>>> import numpy as np
>>> np.set_printoptions(precision=3, suppress=True, linewidth=120, floatmode="fixed")
>>> A = np.loadtxt("mat.csv", delimiter=",")
>>> A
array([[  0.000,   0.000,   0.000],
       [-15.000, -15.000,  -5.000],
       [  9.000,   9.000,   3.000]])
>>> # looks like rank 1
>>> rk = np.linalg.matrix_rank(A)
>>> rk
np.int64(1)
>>> N = np.linalg.svd(A)[2][rk:].T
>>> np.round(A @ N, 3) + 0
array([[0.000, 0.000],
       [0.000, 0.000],
       [0.000, 0.000]])
>>> N @ N.T
array([[ 0.526, -0.474, -0.158],
       [-0.474,  0.526, -0.158],
       [-0.158, -0.158,  0.947]])
>>> print(np.linalg.matrix_rank(A.T @ A), np.linalg.matrix_rank(A @ A.T))
1 1
>>> [int(np.linalg.matrix_rank(A[:, :j + 1])) for j in range(3)]
[1, 1, 1]
>>> Z = np.array([[-1.3, -0.7, -0.4, 1.9, -0.1, -1.9, 1.1],
...     [-0.4, 0.6, -0.9, -2.0, 0.3, -0.1, -2.1],
...     [-0.9, 0.4, 2.1, -0.6, 0.3, -0.9, 0.9]])
>>> rng = np.random.default_rng(395433)
>>> J = np.array([[-2, 2, -2],
...     [-2, 2, 1],
...     [2, 0, -2],
...     [-1, -1, 1],
...     [1, -1, -1],
...     [-2, 0, 1],
...     [-1, 2, -2],
...     [2, 0, 0],
...     [0, 1, 0],
...     [-1, 2, 2],
...     [-2, 1, -1],
...     [0, -1, 0],
...     [-1, -2, 0],
...     [1, 0, -2],
...     [-1, 0, 1],
...     [2, -1, -1],
...     [0, -1, -1],
...     [-2, 0, 1],
...     [-2, 2, 2],
...     [1, 1, 0],
...     [2, -1, -2],
...     [1, -1, -1],
...     [-2, 0, 2],
...     [0, -2, 0],
...     [0, -1, 2]]) @ Z + 0.05 * rng.normal(size=(25, 7))
>>> J
array([[ 3.678,  1.825, -5.195, -6.657,  0.198,  5.425, -8.205],
       [ 0.954,  2.956,  1.070, -8.377,  1.095,  2.726, -5.491],
       [-0.836, -2.205, -4.943,  5.037, -0.820, -2.021,  0.471],
       [ 0.699,  0.482,  3.364, -0.444,  0.084,  1.088,  1.917],
       [ 0.032, -1.646, -1.618,  4.520, -0.725, -0.887,  2.256],
       [ 1.696,  1.806,  2.929, -4.461,  0.589,  2.861, -1.245],
       [ 2.271,  1.109, -5.585, -4.709,  0.194,  3.536, -7.100],
       [-2.599, -1.394, -0.820,  3.758, -0.242, -3.848,  2.205],
       [-0.400,  0.609, -0.836, -2.074,  0.230, -0.141, -2.013],
       [-1.257,  2.667,  2.791, -7.007,  1.321, -0.009, -3.451],
       [ 3.074,  1.686, -2.256, -5.325,  0.195,  4.580, -5.215],
       [ 0.353, -0.532,  0.915,  2.066, -0.332,  0.134,  2.137],
       [ 2.123, -0.587,  2.205,  2.070, -0.522,  2.134,  3.160],
       [ 0.530, -1.564, -4.520,  3.052, -0.646, -0.065, -0.736],
       [ 0.393,  1.093,  2.509, -2.535,  0.424,  0.983, -0.239],
       [-1.196, -2.400, -1.998,  6.425, -0.771, -2.790,  3.375],
       [ 1.347, -1.014, -1.221,  2.549, -0.641,  1.031,  1.207],
       [ 1.718,  1.731,  2.912, -4.385,  0.621,  2.879, -1.219],
       [ 0.005,  3.384,  3.207, -8.971,  1.321,  1.758, -4.552],
       [-1.754, -0.182, -1.301, -0.105,  0.166, -2.049, -0.986],
       [-0.461, -2.784, -4.008,  6.943, -0.974, -1.895,  2.500],
       [ 0.059, -1.728, -1.644,  4.483, -0.770, -0.886,  2.253],
       [ 0.760,  2.231,  4.986, -5.010,  0.811,  1.912, -0.364],
       [ 0.761, -1.227,  1.710,  3.942, -0.578,  0.124,  4.182],
       [-1.386,  0.150,  5.100,  0.811,  0.324, -1.767,  3.889]])
>>> [round(float(x), 3) for x in np.linalg.svd(J, compute_uv=False)[:3]]
[31.684, 18.094, 9.603]
>>> np.round(np.linalg.norm(J, 2) / np.linalg.norm(J), 3)
np.float64(0.84)
>>> round(np.log10(np.linalg.cond(J)))
2
>>> data = np.array([[-1, 2, 1], [-2, 0, 2], [2, 0, 2], [1, -2, -2], [-1, 1, 0]])
>>> data[-1] = data[0] + -1 * data[1]
>>> data
array([[-1,  2,  1],
       [-2,  0,  2],
       [ 2,  0,  2],
       [ 1, -2, -2],
       [ 1,  2, -1]])
>>> Q, evecs = np.linalg.qr(data[:, :2])[0], np.linalg.qr(data[:, 2:])[0]
>>> s = np.linalg.svd(Q.T @ evecs, compute_uv=False)
>>> round(float(np.linalg.norm(Q @ Q.T - evecs @ evecs.T, 2)), 3)
1.0
>>> np.degrees(np.arccos(s.clip(0, 1)))
array([65.677])
>>> out = np.array([[9, -1], [6, -1], [3, -9]])
>>> np.linalg.matrix_rank(data @ out)
np.int64(2)
>>> out.T @ data.T
array([[  6, -12,  24,  -9,  18],
       [-10, -16, -20,  19,   6]])
>>> np.einsum("ij,ij->i", data, data)
array([6, 8, 8, 9, 6])
>>> np.einsum("ik,kj->ij", data, out)
array([[  6, -10],
       [-12, -16],
       [ 24, -20],
       [ -9,  19],
       [ 18,   6]])
>>> print(np.linalg.matrix_rank(np.vstack([data, out.T])))
3
>>> proj = data @ np.linalg.solve(data.T @ data, data.T)
>>> proj
array([[ 0.376,  0.140, -0.097, -0.387,  0.237],
       [ 0.140,  0.538, -0.065, -0.258, -0.398],
       [-0.097, -0.065,  0.968, -0.129, -0.032],
       [-0.387, -0.258, -0.129,  0.484, -0.129],
       [ 0.237, -0.398, -0.032, -0.129,  0.634]])
>>> proj @ data[:, 0]
array([-1.000, -2.000,  2.000,  1.000,  1.000])
>>> print(np.round((np.eye(5) - proj) @ data, 3) + 0)
[[0.000 0.000 0.000]
 [0.000 0.000 0.000]
 [0.000 0.000 0.000]
 [0.000 0.000 0.000]
 [0.000 0.000 0.000]]
>>> np.round(np.linalg.eigvalsh(proj), 3) + 0
array([0.000, 0.000, 1.000, 1.000, 1.000])
>>> np.diag(proj)
array([0.376, 0.538, 0.968, 0.484, 0.634])
>>> out = np.c_[data[:, :2] @ np.array([[3, -4], [0, 0]]), np.array([2, 1, 2, 2, 0])]
>>> out
array([[-3,  4,  2],
       [-6,  8,  1],
       [ 6, -8,  2],
       [ 3, -4,  2],
       [ 3, -4,  0]])
>>> np.linalg.norm(np.linalg.qr(data)[0].T @ out, axis=0) ** 2 / ((out ** 2).sum(axis=0) + 1e-12)
array([1.000, 1.000, 0.170])
>>> np.linalg.matrix_rank(np.c_[data, out])
np.int64(4)
>>> print(np.round(np.linalg.lstsq(data, out[:, 0])[0], 3) + 0)
[3.000 0.000 0.000]
>>> np.linalg.matrix_rank(out)
np.int64(2)
>>> Q, _ = np.linalg.qr(np.array([[0.8, 1.1, -0.1, 0.3, -0.2, 0.6, 1.3, 1.8],
...     [0.2, -0.4, 1.7, 0.5, 1.2, 1.1, -0.9, -0.8],
...     [-0.8, 1.4, -0.8, 0.0, -0.6, 0.9, -0.3, 0.4],
...     [-1.1, 0.2, 1.3, 1.0, 2.0, -0.3, -0.3, 0.8],
...     [0.4, 1.0, 0.7, -1.6, -1.3, 1.2, -1.5, -0.2],
...     [-0.2, -0.6, -0.4, -1.0, 2.0, -0.3, -0.1, 0.1],
...     [0.2, 0.4, 1.1, -0.7, -2.8, -2.2, -1.2, 1.2],
...     [-0.2, -0.6, -1.6, 1.7, 1.5, 0.2, 0.3, 1.1]]))
>>> M = 4 * Q
>>> M
array([[-1.909,  1.833,  0.439, -1.737, -1.637, -1.698,  0.340,  0.325],
       [-0.477, -0.721, -2.238, -1.222, -1.016,  1.592, -1.029,  2.031],
       [ 1.909,  2.536,  1.140,  0.180,  0.120,  0.892, -0.306,  1.920],
       [ 2.625,  0.473, -1.829, -1.081, -0.941, -1.184, -0.038, -1.444],
       [-0.954,  1.703, -0.679,  1.470, -0.855,  1.318, -1.875, -1.893],
       [ 0.477, -1.026,  0.388,  2.193, -2.206, -1.618, -0.928,  1.188],
       [-0.477,  0.677, -1.328,  0.425,  2.406, -2.007, -1.687,  0.842],
       [ 0.477, -1.026,  1.944, -1.772,  0.029, -0.010, -2.740, -0.542]])
>>> round(np.linalg.norm(M, 1), 3), round(np.linalg.norm(M, np.inf), 3)
(np.float64(10.32), np.float64(10.747))
>>> print(round(M[5] @ M[2], 3))
-0.0
>>> round(np.linalg.norm(M, "nuc"), 3)
np.float64(32.0)
